$ ipython --no-banner

In [1]: import numpy as np

In [2]: np.set_printoptions(precision=1, suppress=True, linewidth=120)

In [3]: data = np.load("layer6.npy")

In [4]: data
Out[4]: 
array([[6., 1., 1., 1.],
       [1., 6., 1., 1.],
       [1., 1., 6., 1.],
       [1., 1., 1., 6.]])

In [5]: r0 = np.array([1, 9, 0])

In [6]: np.array([np.convolve(row, r0, "same") for row in data])
Out[6]: 
array([[55., 10., 10.,  9.],
       [15., 55., 10.,  9.],
       [10., 15., 55.,  9.],
       [10., 10., 15., 54.]])

In [7]: np.correlate(data[2], data[1], "full")
Out[7]: array([ 1.,  2., 13., 14., 38., 12.,  1.])

In [8]: Q, V = np.linalg.qr(data[:, :3])[0], np.linalg.qr(data[:, 3:])[0]

In [9]: sig = np.linalg.svd(Q.T @ V, compute_uv=False)

In [10]: round(float(np.linalg.norm(Q @ Q.T - V @ V.T, 2)), 1)
Out[10]: 1.0

In [11]: (sig > 0.9).sum()
Out[11]: np.int64(0)

In [12]: evals, V = np.linalg.eig(data)

In [13]: np.sort(np.linalg.eigvals(np.linalg.inv(data)))
Out[13]: array([0.1, 0.2, 0.2, 0.2])

In [14]: np.round(data @ V[:, 0] - evals[0] * V[:, 0], 1) + 0
Out[14]: array([0., 0., 0., 0.])

In [15]: np.sort(np.linalg.eigvals(data.T))
Out[15]: array([5., 5., 5., 9.])

In [16]: np.prod(evals)
Out[16]: np.float64(1125.0)

In [17]: np.sort(np.linalg.eigvals(data @ data))
Out[17]: array([25., 25., 25., 81.])

In [18]: evals
Out[18]: array([5., 9., 5., 5.])

In [19]: round(np.linalg.norm(data, "nuc"), 1)
Out[19]: np.float64(24.0)

In [20]: np.linalg.norm(data, axis=0)
Out[20]: array([6.2, 6.2, 6.2, 6.2])

In [21]: np.linalg.norm(data, axis=1)
Out[21]: array([6.2, 6.2, 6.2, 6.2])

In [22]: round(float(np.linalg.norm(data, 2)), 1)
Out[22]: 9.0

In [23]: round(np.linalg.norm(data, 1), 1), np.round(np.linalg.norm(data, np.inf), 1)
Out[23]: (np.float64(9.0), np.float64(9.0))

In [24]: round(np.linalg.norm(data[1], 1), 1), np.round(np.linalg.norm(data[1], np.inf), 1)
Out[24]: (np.float64(9.0), np.float64(6.0))

In [25]: J = np.loadtxt("data.csv", delimiter=",")

In [26]: J
Out[26]: 
array([[ 1.,  1.,  1.,  1.],
       [-1., -3., -1., -3.],
       [ 1.,  1.,  1.,  1.],
       [-1., -3., -1., -3.]])

In [27]: left, sig, vt = np.linalg.svd(J)

In [28]: sig.round(1) + 0
Out[28]: array([6.8, 1.2, 0. , 0. ])

In [29]: other = left[:, :2] @ np.diag(sig[:2]) @ vt[:2]

In [30]: np.round(np.abs(J - other).max(), 1)
Out[30]: np.float64(0.0)

In [31]: np.linalg.matrix_rank(other)
Out[31]: np.int64(2)

In [32]: other
Out[32]: 
array([[ 1.,  1.,  1.,  1.],
       [-1., -3., -1., -3.],
       [ 1.,  1.,  1.,  1.],
       [-1., -3., -1., -3.]])

In [33]: np.round(np.linalg.norm(J - other, 2), 1), round(sig[2], 1)
Out[33]: (np.float64(0.0), np.float64(0.0))

In [34]: data.ravel(order="F")
Out[34]: array([6., 1., 1., 1., 1., 6., 1., 1., 1., 1., 6., 1., 1., 1., 1., 6.])

In [35]: data.reshape(2, -1)
Out[35]: 
array([[6., 1., 1., 1., 1., 6., 1., 1.],
       [1., 1., 6., 1., 1., 1., 1., 6.]])

In [36]: blk = data.reshape(4, 2, -1)

In [37]: np.einsum("ihd,jhd->hij", blk, blk).shape
Out[37]: (2, 4, 4)

In [38]: np.einsum("ihd,ihd->ih", blk, blk)
Out[38]: 
array([[37.,  2.],
       [37.,  2.],
       [ 2., 37.],
       [ 2., 37.]])

In [39]: blk[:, 0]
Out[39]: 
array([[6., 1.],
       [1., 6.],
       [1., 1.],
       [1., 1.]])

In [40]: blk.shape
Out[40]: (4, 2, 2)

In [41]: blk.sum(axis=1)
Out[41]: 
array([[7., 2.],
       [2., 7.],
       [7., 2.],
       [2., 7.]])

In [42]: left, sig, vt = np.linalg.svd(J)

In [43]: V = vt[:(sig > 1e-8).sum()]

In [44]: rng = np.random.default_rng(13)

In [45]: x = J[0] + 5 * J[3] + rng.integers(2) * np.eye(4)[1]

In [46]: x
Out[46]: array([ -4., -13.,  -4., -14.])

In [47]: np.round(V.T @ V, 1) + 0
Out[47]: 
array([[0.5, 0. , 0.5, 0. ],
       [0. , 0.5, 0. , 0.5],
       [0.5, 0. , 0.5, 0. ],
       [0. , 0.5, 0. , 0.5]])

In [48]: np.diag(V.T @ V)
Out[48]: array([0.5, 0.5, 0.5, 0.5])

In [49]: np.round(np.linalg.norm(x - V.T @ V @ x), 1)
Out[49]: np.float64(0.7)

In [50]: np.unique(J.round(6), axis=0).shape
Out[50]: (2, 4)

In [51]: np.round(np.trace(np.linalg.pinv(J) @ J), 1)
Out[51]: np.float64(2.0)

In [52]: (J + J.T) / 2
Out[52]: 
array([[ 1.,  0.,  1.,  0.],
       [ 0., -3.,  0., -3.],
       [ 1.,  0.,  1.,  0.],
       [ 0., -3.,  0., -3.]])

In [53]: round(float(np.abs(np.linalg.eigvals(J)).max()), 1)
Out[53]: 5.5

In [54]: np.linalg.determinant(J)
---------------------------------------------------------------------------
AttributeError                            Traceback (most recent call last)
Cell In[54], line 1
----> 1 np.linalg.determinant(J)

AttributeError: module 'numpy.linalg' has no attribute 'determinant'

In [55]: np.round(np.sort(np.abs(np.linalg.eigvals(J))), 1) + 0
Out[55]: array([0. , 0. , 1.5, 5.5])

In [56]: np.allclose(J @ J.T, J.T @ J)
Out[56]: False

In [57]: (J - J.T) / 2
Out[57]: 
array([[ 0.,  1.,  0.,  1.],
       [-1.,  0., -1.,  0.],
       [ 0.,  1.,  0.,  1.],
       [-1.,  0., -1.,  0.]])

In [58]: E = np.loadtxt("arr.csv", delimiter=",")

In [59]: E
Out[59]: 
array([[ 0. , -1.3,  3.7, -0.4, -0.4],
       [-0.8, -0.1,  0.5,  0.8,  0.8],
       [-0.7, -0.3,  0.7,  0.5,  0.9],
       [ 0.6, -0.2,  0.9,  0. , -0.1],
       [ 0.6, -1.3,  3.8,  0.6,  0.3],
       [-0.2, -0.1,  0.1,  0.3,  0.6],
       [-0.4, -0.8,  1.9, -0.9,  1.6],
       [ 0.9,  0.4, -1.2,  1.1,  1.6],
       [-0.1, -0.9,  2.5, -0.7,  1. ],
       [ 0.5,  0.9, -3. ,  0.5, -0.7],
       [-0.7,  0.6, -1.8,  0.2, -1. ],
       [ 0. , -0.3,  1.1,  1.3,  1.4],
       [-0.9,  0.4, -0.9, -1.7,  0.1],
       [-0.3, -1.2,  3.5,  0.5, -0.2],
       [ 0.3,  0.3, -1.3, -0.2,  0.9],
       [ 0.1,  0.8, -2.2,  0. ,  0.1],
       [-0.9,  0.3, -0.6, -1.6, -0.4],
       [-1. , -0.1,  0.4,  0.4,  1.4],
       [ 0.8,  0.9, -2.4, -0.2,  0.6],
       [ 1.7,  2.9, -9.2, -0.7, -0.1],
       [-1.2,  0.4, -1.3, -2.3, -1. ],
       [-0.1,  2. , -5.2,  0.3, -1.6],
       [ 1.6,  0. ,  0.2,  1.1,  0.9],
       [ 0.5, -1.4,  4. , -0.8, -1.5],
       [-1.5,  1.2, -3.2,  1.2,  0.9],
       [ 1.2,  0.4, -0.9,  0.9,  0.2],
       [-0.6,  1.4, -4.2,  0.1, -0.8],
       [ 1.4, -1. ,  3. ,  2.8,  1.6],
       [-0.8,  0.4, -1.4,  1.2, -1.2],
       [ 0.4,  1.5, -4.4, -0.4,  0.6],
       [-1.7, -0.5,  2.1, -0.6,  2.1],
       [-1.3, -1. ,  3.2, -1.4, -1.3],
       [-0.4,  1.3, -3.6, -1.6, -2.1],
       [-0.5,  0.6, -2.3, -1.2, -1.1],
       [-0.3,  0.1, -0.1, -0.2, -0.6],
       [ 0.4,  1. , -2.7,  0.5, -0.7],
       [ 0. ,  0.8, -2.3,  1.3,  0.4],
       [ 1.4, -0.9,  2.7, -0.4,  0.5]])

In [60]: other = np.array([[2, 3, 0], [0, 2, 0], [1, 3, 1], [0, 3, 2], [2, 3, 3]])

In [61]: np.einsum("ij->j", E)
Out[61]: array([ -2. ,   7.2, -19.9,   0.3,   3.7])

In [62]: lab = E[:, 1] > np.median(E[:, 1])

In [63]: r0 = E[lab].mean(axis=0) - E[~lab].mean(axis=0)

In [64]: lab.astype(int)
Out[64]: 
array([0, 0, 0, 0, 0, 0, 0, 1, 0, 1, 1, 0, 1, 0, 0, 1, 0, 0, 1, 1, 1, 1, 0, 0, 1, 1, 1, 0, 1, 1, 0, 0, 1, 1, 0, 1, 1,
       0])

In [65]: r0.round(1) + 0
Out[65]: array([ 0. ,  1.5, -4.5, -0.1, -0.8])

In [66]: ((E - E.mean(axis=0)) @ r0 > 0).astype(int)
Out[66]: 
array([0, 0, 0, 0, 0, 0, 0, 1, 0, 1, 1, 0, 1, 0, 1, 1, 1, 0, 1, 1, 1, 1, 0, 0, 1, 1, 1, 0, 1, 1, 0, 0, 1, 1, 0, 1, 1,
       0])

In [67]: rank = np.linalg.matrix_rank(J)

In [68]: rank
Out[68]: np.int64(2)

In [69]: ns = np.linalg.svd(J)[2][rank:].T

In [70]: np.round(J @ ns, 1) + 0
Out[70]: 
array([[0., 0.],
       [0., 0.],
       [0., 0.],
       [0., 0.]])

In [71]: [int(np.linalg.matrix_rank(J[:i])) for i in range(1, len(J) + 1)]
Out[71]: [1, 2, 2, 2]

In [72]: np.linalg.matrix_rank(J.T @ J), np.linalg.matrix_rank(J @ J.T)
Out[72]: (np.int64(2), np.int64(2))

In [73]: ns.shape
Out[73]: (4, 2)

In [74]: np.round(ns @ ns.T, 1) + 0
Out[74]: 
array([[ 0.5,  0. , -0.5,  0. ],
       [ 0. ,  0.5,  0. , -0.5],
       [-0.5,  0. ,  0.5,  0. ],
       [ 0. , -0.5,  0. ,  0.5]])

In [75]: [int(np.linalg.matrix_rank(np.delete(J, i, axis=0))) for i in range(4)]
Out[75]: [2, 2, 2, 2]

In [76]: m1 = np.loadtxt("case14.csv", delimiter=",")

In [77]: m1
Out[77]: 
array([[  0.,  -1.,  -1.,  -2.,   0.,  -3.,  -2.,   1.,  -3.,   2.,   3.],
       [  0.,   1.,   1.,  -6.,   7.,  -1.,   1.,   4.,   2.,  -5.,   0.],
       [ -1.,   1.,   2.,  -4.,   3.,   5.,   4.,   5.,   1.,  -4.,   1.],
       [ -1.,   1.,   6.,  -3.,   2.,  -2.,   2.,   7.,   1.,  -5.,   0.],
       [ -3.,   0.,   4.,  -2.,   1.,   0.,  -2.,   4.,  -5.,  -2.,   1.],
       [  5.,  -1.,  -2.,   1.,   5.,   5.,   0.,   3.,   0.,  -6.,  -6.],
       [  3.,   0.,  -2.,   2.,   1.,   0.,   5.,  -1.,   3.,  -3.,  -3.],
       [ -2.,  -2.,   1., -11.,   9.,  -1.,  -3.,   7.,  -4.,   0.,   3.],
       [  3.,   0.,   3.,   3.,  -3.,  -2.,  -4.,   6.,  -4.,  -4.,   0.],
       [  2.,   1.,  -2.,   1.,   1.,   6.,  -5.,   4.,  -1.,  -2.,  -2.],
       [  0.,  -1.,  -1.,  -2.,   0.,  -3.,  -2.,   1.,  -3.,   2.,   3.],
       [ -1.,  -1.,  -2.,  -2.,   2.,   2.,   3.,  -2.,   2.,   0.,   1.]])

In [78]: left, sig, vt = np.linalg.svd(m1)

In [79]: sig.round(1) + 0
Out[79]: array([23.8, 17.7, 14.7, 11.6,  7.9,  4.4,  4.1,  2.3,  1.3,  0.8,  0. ])

In [80]: other = left[:, :10] @ np.diag(sig[:10]) @ vt[:10]

In [81]: np.linalg.matrix_rank(other)
Out[81]: np.int64(10)

In [82]: np.linalg.matrix_rank(m1, rtol=0.05)
Out[82]: np.int64(9)

In [83]: np.unique(m1.round(6), axis=0).shape
Out[83]: (11, 11)

In [84]: np.allclose(m1[:-1].T @ np.linalg.lstsq(m1[:-1].T, m1[-1])[0], m1[-1])
Out[84]: False

In [85]: np.round(m1 @ np.linalg.pinv(m1) @ m1, 1) + 0
Out[85]: 
array([[  0.,  -1.,  -1.,  -2.,   0.,  -3.,  -2.,   1.,  -3.,   2.,   3.],
       [  0.,   1.,   1.,  -6.,   7.,  -1.,   1.,   4.,   2.,  -5.,   0.],
       [ -1.,   1.,   2.,  -4.,   3.,   5.,   4.,   5.,   1.,  -4.,   1.],
       [ -1.,   1.,   6.,  -3.,   2.,  -2.,   2.,   7.,   1.,  -5.,   0.],
       [ -3.,   0.,   4.,  -2.,   1.,   0.,  -2.,   4.,  -5.,  -2.,   1.],
       [  5.,  -1.,  -2.,   1.,   5.,   5.,   0.,   3.,   0.,  -6.,  -6.],
       [  3.,   0.,  -2.,   2.,   1.,   0.,   5.,  -1.,   3.,  -3.,  -3.],
       [ -2.,  -2.,   1., -11.,   9.,  -1.,  -3.,   7.,  -4.,   0.,   3.],
       [  3.,   0.,   3.,   3.,  -3.,  -2.,  -4.,   6.,  -4.,  -4.,   0.],
       [  2.,   1.,  -2.,   1.,   1.,   6.,  -5.,   4.,  -1.,  -2.,  -2.],
       [  0.,  -1.,  -1.,  -2.,   0.,  -3.,  -2.,   1.,  -3.,   2.,   3.],
       [ -1.,  -1.,  -2.,  -2.,   2.,   2.,   3.,  -2.,   2.,   0.,   1.]])

In [86]: rank = np.linalg.matrix_rank(m1)

In [87]: rank
Out[87]: np.int64(10)

In [88]: ns = np.linalg.svd(m1)[2][rank:].T

In [89]: [int(np.linalg.matrix_rank(np.delete(m1, i, axis=0))) for i in range(12)]
Out[89]: [10, 9, 9, 10, 9, 10, 10, 10, 10, 9, 10, 9]

In [90]: np.round(m1 @ ns, 1) + 0
Out[90]: 
array([[0.],
       [0.],
       [0.],
       [0.],
       [0.],
       [0.],
       [0.],
       [0.],
       [0.],
       [0.],
       [0.],
       [0.]])

In [91]: np.round(ns[:, 0] / ns[np.abs(ns[:, 0]).round(6).argmax(), 0], 1) + 0
Out[91]: array([0. , 0.1, 0.2, 1. , 0.9, 0. , 0.1, 0.2, 0.1, 0.3, 0.6])
